% ipython --no-banner

In [1]: import numpy as np

In [2]: np.set_printoptions(precision=2, suppress=True, linewidth=120, sign=" ")

In [3]: def tidy(a):
   ...:     return np.round(a, 2) + 0
   ...: 

In [4]: Q, _ = np.linalg.qr(np.array([[-0.1, 0.6, -0.5], [0.8, 0.5, 0.1], [-0.4, 0.2, -0.5]]))

In [5]: data = Q[:, :3]

In [6]: print(tidy(data))
[[-0.11 -0.84 -0.53]
 [ 0.89 -0.32  0.32]
 [-0.44 -0.44  0.78]]

In [7]: other = np.array([[1, 1, 1], [-1, -1, 0]])

In [8]: C = np.kron(other, data)

In [9]: print(C.shape)
(6, 9)

In [10]: print(np.linalg.matrix_rank(C))
6

In [11]: print(tidy(C))
[[-0.11 -0.84 -0.53 -0.11 -0.84 -0.53 -0.11 -0.84 -0.53]
 [ 0.89 -0.32  0.32  0.89 -0.32  0.32  0.89 -0.32  0.32]
 [-0.44 -0.44  0.78 -0.44 -0.44  0.78 -0.44 -0.44  0.78]
 [ 0.11  0.84  0.53  0.11  0.84  0.53  0.    0.    0.  ]
 [-0.89  0.32 -0.32 -0.89  0.32 -0.32  0.    0.    0.  ]
 [ 0.44  0.44 -0.78  0.44  0.44 -0.78  0.    0.    0.  ]]

In [12]: x0 = np.array([0, -1, 1])

In [13]: print([p for p in range(1, 25) if np.allclose(np.linalg.matrix_power(data, p), np.eye(3))])
[]

In [14]: print(tidy(np.linalg.det(data)))
1.0

In [15]: print(tidy(np.sort(np.abs(np.degrees(np.angle(np.linalg.eigvals(data)))))))
[   0.    109.02  109.02]

In [16]: print(tidy(np.abs(np.linalg.eigvals(data))))
[ 1.  1.  1.]

In [17]: print(tidy(np.linalg.inv(data)))
[[-0.11  0.89 -0.44]
 [-0.84 -0.32 -0.44]
 [-0.53  0.32  0.78]]

In [18]: print(3 - np.linalg.matrix_rank(data - np.eye(3), tol=1e-8))
1

In [19]: x0 = np.array([1, 2, -1])

In [20]: print(tidy(data @ np.eye(3)[2]))
[-0.53  0.32  0.78]

In [21]: print(tidy(data * x0))
[[-0.11 -1.68  0.53]
 [ 0.89 -0.65 -0.32]
 [-0.44 -0.87 -0.78]]

In [22]: print(tidy(data @ np.ones(3)))
[-1.48  0.89 -0.1 ]

In [23]: print(tidy(data @ (2 * x0)))
[-2.52 -0.16 -4.2 ]

In [24]: print(np.linalg.norm(data @ x0) <= np.linalg.norm(data, 2) * np.linalg.norm(x0) + 1e-9)
True

In [25]: print(np.sign((data @ x0).round(6)))
[-1. -1. -1.]

In [26]: print(tidy(np.einsum("ij,j->i", data, x0)))
[-1.26 -0.08 -2.1 ]
